In [1]: import numpy as np

In [2]: from numpy import linalg as LA

In [3]: np.set_printoptions(precision=2, suppress=True, linewidth=100, sign=" ")

In [4]: J = np.load("m.npy")

In [5]: J
Out[5]: 
array([[-1.,  2., -1.],
       [ 0.,  0.,  0.],
       [ 0.,  2., -2.]])

In [6]: rng = np.random.default_rng(935282)

In [7]: Y = J + rng.integers(-2, 3, (3, 2)) @ rng.integers(-2, 3, (2, 3))

In [8]: Y
Out[8]: 
array([[-3.,  2., -3.],
       [ 1., -2., -2.],
       [ 3., -2., -5.]])

In [9]: Y - J
Out[9]: 
array([[-2.,  0., -2.],
       [ 1., -2., -2.],
       [ 3., -4., -3.]])

In [10]: np.round(LA.svd(Y - J, compute_uv=False), 2) + 0
Out[10]: array([ 6.53,  2.89,  0.  ])

In [11]: W0 = np.loadtxt("out16.csv", delimiter=",")

In [12]: W0
Out[12]: 
array([[ 1.91, -0.16,  1.06],
       [ 2.  , -0.16,  0.95],
       [ 1.88,  0.08,  1.07],
       [ 2.05, -0.12,  1.08],
       [ 1.92,  0.  ,  0.93],
       [ 2.1 ,  0.13,  1.04],
       [ 1.9 , -0.08,  0.89],
       [ 2.11,  0.13,  0.91],
       [ 1.96, -0.01,  1.02],
       [ 2.17, -0.02,  0.91],
       [ 1.95, -0.18,  0.91],
       [ 1.82,  0.05,  1.1 ],
       [ 2.14, -0.22,  0.9 ],
       [ 0.  , -0.07,  0.17],
       [-0.08, -0.04,  0.02],
       [-0.12,  0.04,  0.07],
       [ 0.01, -0.1 , -0.2 ],
       [ 0.04,  0.09,  0.1 ],
       [ 0.04, -0.03,  0.09],
       [-0.01,  0.11,  0.17],
       [ 0.08,  0.22, -0.12],
       [-0.01, -0.05, -0.15],
       [-0.02, -0.11,  0.07],
       [-0.1 , -0.09, -0.03],
       [-0.06, -0.03, -0.04],
       [-0.03, -0.11, -0.04]])

In [13]: C2 = W0.T @ W0

In [14]: np.diag(C2)
Out[14]: array([ 51.83,   0.32,  12.79])

In [15]: LA.svd(W0, compute_uv=False) ** 2
Out[15]: array([ 64.37,   0.32,   0.25])

In [16]: LA.cond(W0) > 100
Out[16]: np.False_

In [17]: np.abs(LA.svd(W0)[2][-1])
Out[17]: array([ 0.37,  0.58,  0.73])

In [18]: T = np.stack([W0, 5 * W0, W0[::-1]])

In [19]: np.einsum("bij,cij->bc", T, T)
Out[19]: 
array([[  64.94,  324.71,   -0.66],
       [ 324.71, 1623.53,   -3.29],
       [  -0.66,   -3.29,   64.94]])

In [20]: (T @ W0.T).shape
Out[20]: (3, 26, 26)

In [21]: LA.norm(T, axis=(1, 2))
Out[21]: array([  8.06,  40.29,   8.06])

In [22]: vec = np.array([2, 0, 1])

In [23]: target = W0 @ vec

In [24]: np.round(LA.pinv(W0) @ W0, 2) + 0
Out[24]: 
array([[ 1.,  0.,  0.],
       [ 0.,  1.,  0.],
       [ 0.,  0.,  1.]])

In [25]: np.round(LA.lstsq(W0, target)[0], 2) + 0
Out[25]: array([ 2.,  0.,  1.])

In [26]: np.round(LA.solve(W0.T @ W0, W0.T @ target), 2) + 0
Out[26]: array([ 2.,  0.,  1.])

In [27]: target = target + 0.05 * rng.normal(size=26)

In [28]: target.round(2) + 0
Out[28]: 
array([ 4.89,  4.91,  4.88,  5.2 ,  4.77,  5.29,  4.7 ,  5.2 ,  4.91,  5.29,  4.73,  4.8 ,  5.23,
        0.09, -0.13, -0.23, -0.13,  0.17,  0.21,  0.14,  0.  , -0.17,  0.02, -0.18, -0.18, -0.1 ])

In [29]: c, *_ = LA.lstsq(W0, target)

In [30]: c
Out[30]: array([ 2.04,  0.07,  0.93])

In [31]: [round(float(LA.norm(LA.solve(W0.T @ W0 + lam * np.eye(3), W0.T @ target))), 2) for lam in (0, 1, 10, 100)]
Out[31]: [2.25, 2.21, 1.94, 0.88]

In [32]: np.round(W0.T @ (target - W0 @ c), 2) + 0
Out[32]: array([ 0.,  0.,  0.])

In [33]: z = rng.integers(0, 3, 4)

In [34]: K = (z[:, None] == z) * 5 + np.eye(4)

In [35]: K
Out[35]: 
array([[ 6.,  0.,  5.,  5.],
       [ 0.,  6.,  0.,  0.],
       [ 5.,  0.,  6.,  5.],
       [ 5.,  0.,  5.,  6.]])

In [36]: # 2 groups of indices that never mix

In [37]: Lm = LA.cholesky(K)

In [38]: Lm
Out[38]: 
array([[ 2.45,  0.  ,  0.  ,  0.  ],
       [ 0.  ,  2.45,  0.  ,  0.  ],
       [ 2.04,  0.  ,  1.35,  0.  ],
       [ 2.04,  0.  ,  0.62,  1.21]])

In [39]: Lm @ Lm.T
Out[39]: 
array([[ 6.,  0.,  5.,  5.],
       [ 0.,  6.,  0.,  0.],
       [ 5.,  0.,  6.,  5.],
       [ 5.,  0.,  5.,  6.]])

In [40]: np.round(np.prod(np.diag(Lm)) ** 2, 2), round(LA.det(K), 2)
Out[40]: (np.float64(96.0), np.float64(96.0))

In [41]: K / np.sqrt(np.outer(np.diag(K), np.diag(K)))
Out[41]: 
array([[ 1.  ,  0.  ,  0.83,  0.83],
       [ 0.  ,  1.  ,  0.  ,  0.  ],
       [ 0.83,  0.  ,  1.  ,  0.83],
       [ 0.83,  0.  ,  0.83,  1.  ]])

In [42]: np.diag(Lm) ** 2
Out[42]: array([ 6.  ,  6.  ,  1.83,  1.45])
